% python3 -q
>>> import numpy as np
>>> np.set_printoptions(precision=2, suppress=True, linewidth=100)
>>> def tidy(a):
...     return np.round(a, 2) + 0
... 
>>> f = np.array([1, 0, 0, 2])
>>> g = np.array([1, 5, 0, 0])
>>> K = f[:, None] + g[None, :]
>>> K
array([[2, 6, 1, 1],
       [1, 5, 0, 0],
       [1, 5, 0, 0],
       [3, 7, 2, 2]])
>>> # columns 2 and 3 are equal
>>> np.linalg.matrix_power(K, 4)
array([[ 686, 2862,  142,  142],
       [ 343, 1447,   67,   67],
       [ 343, 1447,   67,   67],
       [1029, 4277,  217,  217]])
>>> (K - K.T) / 2
array([[ 0. ,  2.5,  0. , -1. ],
       [-2.5,  0. , -2.5, -3.5],
       [ 0. ,  2.5,  0. , -1. ],
       [ 1. ,  3.5,  1. ,  0. ]])
>>> r = np.linalg.matrix_rank(K)
>>> print(r)
2
>>> null = np.linalg.svd(K)[2][r:].T
>>> np.linalg.matrix_rank(K.T @ K), np.linalg.matrix_rank(K @ K.T)
(np.int64(2), np.int64(2))
>>> [int(np.linalg.matrix_rank(K[:, :j + 1])) for j in range(4)]
[1, 2, 2, 2]
>>> [int(np.linalg.matrix_rank(K[:i])) for i in range(1, len(K) + 1)]
[1, 2, 2, 2]
>>> null.shape
(4, 2)
>>> A = np.loadtxt("arr.csv", delimiter=",")
>>> A
array([[ 2.,  2.,  2.,  2.,  2.,  2.],
       [-1., -3., -1., -3., -1., -3.],
       [-1.,  3., -1.,  3., -1.,  3.],
       [ 2.,  2.,  2.,  2.,  2.,  2.],
       [-1., -3., -1., -3., -1., -3.],
       [-1.,  3., -1.,  3., -1.,  3.]])
>>> # rows 0 and 3 are equal
>>> rng = np.random.default_rng(860)
>>> labels = rng.permutation(6)
>>> labels
array([0, 3, 2, 1, 5, 4])
>>> other = A[labels][:, labels]
>>> print(tidy(np.sort(np.abs(np.linalg.eigvals(other)))))
[0. 0. 0. 0. 0. 2.]
>>> tidy(np.linalg.det(other)), tidy(np.linalg.det(A[labels]))
(np.float64(0.0), np.float64(0.0))
>>> np.allclose(other, A)
False
>>> F = np.load("w.npy")
>>> print(F)
[[ 7 11  9]
 [ 7 11  9]
 [ 0  0  2]
 [ 0  0  0]
 [ 3  0  0]
 [ 7 11  9]
 [ 3  3  2]
 [ 0  0  0]
 [ 0  0  0]
 [ 4  6  5]
 [ 0  0  0]]
>>> # rows 0 and 1 are equal
>>> Xs = (F - F.mean(axis=0)) / F.std(axis=0)
>>> tidy(Xs.std(axis=0))
array([1., 1., 1.])
>>> b = np.linalg.lstsq(np.delete(Xs, 0, axis=1), Xs[:, 0])[0]
>>> tidy(b)
array([ 1.45, -0.5 ])
